% ipython --no-banner

In [1]: import numpy as np

In [2]: np.set_printoptions(precision=1, suppress=True, linewidth=160, floatmode="fixed")

In [3]: basis = np.sign(np.array([[9, -3, 5, 2], [8, 7, -8, -3], [0, 6, 1, 5], [-1, 0, -7, -4]]))

In [4]: B = (np.tril(basis, -1) + np.eye(4)) @ (np.triu(basis, 1) + np.eye(4))

In [5]: vals = np.array([-2, 2, 2, 2])

In [6]: arr = np.rint(B * vals @ np.linalg.inv(B)) + 0

In [7]: arr
Out[7]: 
array([[ 2.0, -4.0,  0.0,  0.0],
       [ 0.0, -2.0,  0.0,  0.0],
       [ 0.0,  0.0,  2.0,  0.0],
       [ 0.0,  4.0,  0.0,  2.0]])

In [8]: # 2 blocks once reordered

In [9]: O, V = np.linalg.qr(arr[:, :1])[0], np.linalg.qr(arr[:, 1:])[0]

In [10]: sigma = np.linalg.svd(O.T @ V, compute_uv=False)

In [11]: (sigma > 0.9).sum()
Out[11]: np.int64(0)

In [12]: X = np.load("w.npy")

In [13]: X
Out[13]: 
array([[ 2, -2,  0,  2],
       [-2, -1, -1,  0],
       [ 1, -1, -2, -2],
       [ 0, -2, -1,  2],
       [ 0, -1, -1,  2],
       [ 1,  1,  2,  0],
       [ 0,  1,  0,  2],
       [-2, -4, -2,  2]])

In [14]: x0 = np.array([-1, 1, 3, -2])

In [15]: target = arr @ x0

In [16]: b, lr = np.zeros(4), 1 / np.linalg.norm(arr, 2) ** 2

In [17]: for i in range(60):
    ...:     b -= lr * arr.T @ (arr @ b - target)
    ...:     if i % 10 == 0: print(i, round(np.linalg.norm(arr @ b - target), 1))
    ...: 
0 6.6
10 2.3
20 0.9
30 0.5
40 0.4
50 0.4

In [18]: round(np.linalg.cond(arr), 1)
Out[18]: np.float64(9.9)

In [19]: b
Out[19]: array([-1.4,  0.8,  3.0, -1.6])

In [20]: t3 = np.stack([X, 3 * X, X[::-1]])

In [21]: (t3 @ X.T).shape
Out[21]: (3, 8, 8)

In [22]: t3.shape
Out[22]: (3, 8, 4)

In [23]: t3.sum(axis=0)
Out[23]: 
array([[  6, -12,  -2,  10],
       [ -8,  -3,  -4,   2],
       [  5,  -3,  -6,  -8],
       [  0,  -9,  -5,  10],
       [  0,  -6,  -5,  10],
       [  5,   3,   6,  -2],
       [ -2,   3,  -1,   8],
       [ -6, -18,  -8,  10]])

In [24]: np.linalg.matrix_rank(t3)
Out[24]: array([4, 4, 4])
